$ python3 -q
>>> import numpy as np
>>> np.set_printoptions(suppress=True, linewidth=120)
>>> def rnd(a):
...     return np.round(a, 2) + 0
... 
>>> E = np.loadtxt("block18.csv", delimiter=",")
>>> E
array([[ 1.,  2.,  0.,  0.,  0.,  0.,  0.,  0.,  0.],
       [ 2.,  2.,  2.,  0.,  0.,  0.,  0.,  0.,  0.],
       [ 0.,  2.,  2.,  2.,  0.,  0.,  0.,  0.,  0.],
       [ 0.,  0.,  2., -2.,  2.,  0.,  0.,  0.,  0.],
       [ 0.,  0.,  0.,  2., -1.,  2.,  0.,  0.,  0.],
       [ 0.,  0.,  0.,  0.,  2., -1.,  2.,  0.,  0.],
       [ 0.,  0.,  0.,  0.,  0.,  2., -1.,  2.,  0.],
       [ 0.,  0.,  0.,  0.,  0.,  0.,  2., -1.,  2.],
       [ 0.,  0.,  0.,  0.,  0.,  0.,  0.,  2.,  1.]])
>>> B = np.array([[2, -3],
...     [-4, 1],
...     [3, -1],
...     [-3, 3],
...     [-4, 5],
...     [5, 0],
...     [-4, 3],
...     [2, 1],
...     [5, -3]])
>>> np.einsum("ij->j", E)
array([3., 6., 6., 2., 3., 3., 3., 3., 3.])
>>> np.linalg.matrix_rank(E @ B)
np.int64(2)
>>> np.linalg.matrix_rank(np.vstack([E, B.T]))
np.int64(9)
>>> E @ B
array([[ -6.,  -1.],
       [  2.,  -6.],
       [ -8.,   6.],
       [  4.,   2.],
       [  8.,   1.],
       [-21.,  16.],
       [ 18.,  -1.],
       [  0.,  -1.],
       [  9.,  -1.]])
>>> E @ E
array([[ 5.,  6.,  4.,  0.,  0.,  0.,  0.,  0.,  0.],
       [ 6., 12.,  8.,  4.,  0.,  0.,  0.,  0.,  0.],
       [ 4.,  8., 12.,  0.,  4.,  0.,  0.,  0.,  0.],
       [ 0.,  4.,  0., 12., -6.,  4.,  0.,  0.,  0.],
       [ 0.,  0.,  4., -6.,  9., -4.,  4.,  0.,  0.],
       [ 0.,  0.,  0.,  4., -4.,  9., -4.,  4.,  0.],
       [ 0.,  0.,  0.,  0.,  4., -4.,  9., -4.,  4.],
       [ 0.,  0.,  0.,  0.,  0.,  4., -4.,  9.,  0.],
       [ 0.,  0.,  0.,  0.,  0.,  0.,  4.,  0.,  5.]])
>>> (E + E.T) / 2
array([[ 1.,  2.,  0.,  0.,  0.,  0.,  0.,  0.,  0.],
       [ 2.,  2.,  2.,  0.,  0.,  0.,  0.,  0.,  0.],
       [ 0.,  2.,  2.,  2.,  0.,  0.,  0.,  0.,  0.],
       [ 0.,  0.,  2., -2.,  2.,  0.,  0.,  0.,  0.],
       [ 0.,  0.,  0.,  2., -1.,  2.,  0.,  0.,  0.],
       [ 0.,  0.,  0.,  0.,  2., -1.,  2.,  0.,  0.],
       [ 0.,  0.,  0.,  0.,  0.,  2., -1.,  2.,  0.],
       [ 0.,  0.,  0.,  0.,  0.,  0.,  2., -1.,  2.],
       [ 0.,  0.,  0.,  0.,  0.,  0.,  0.,  2.,  1.]])
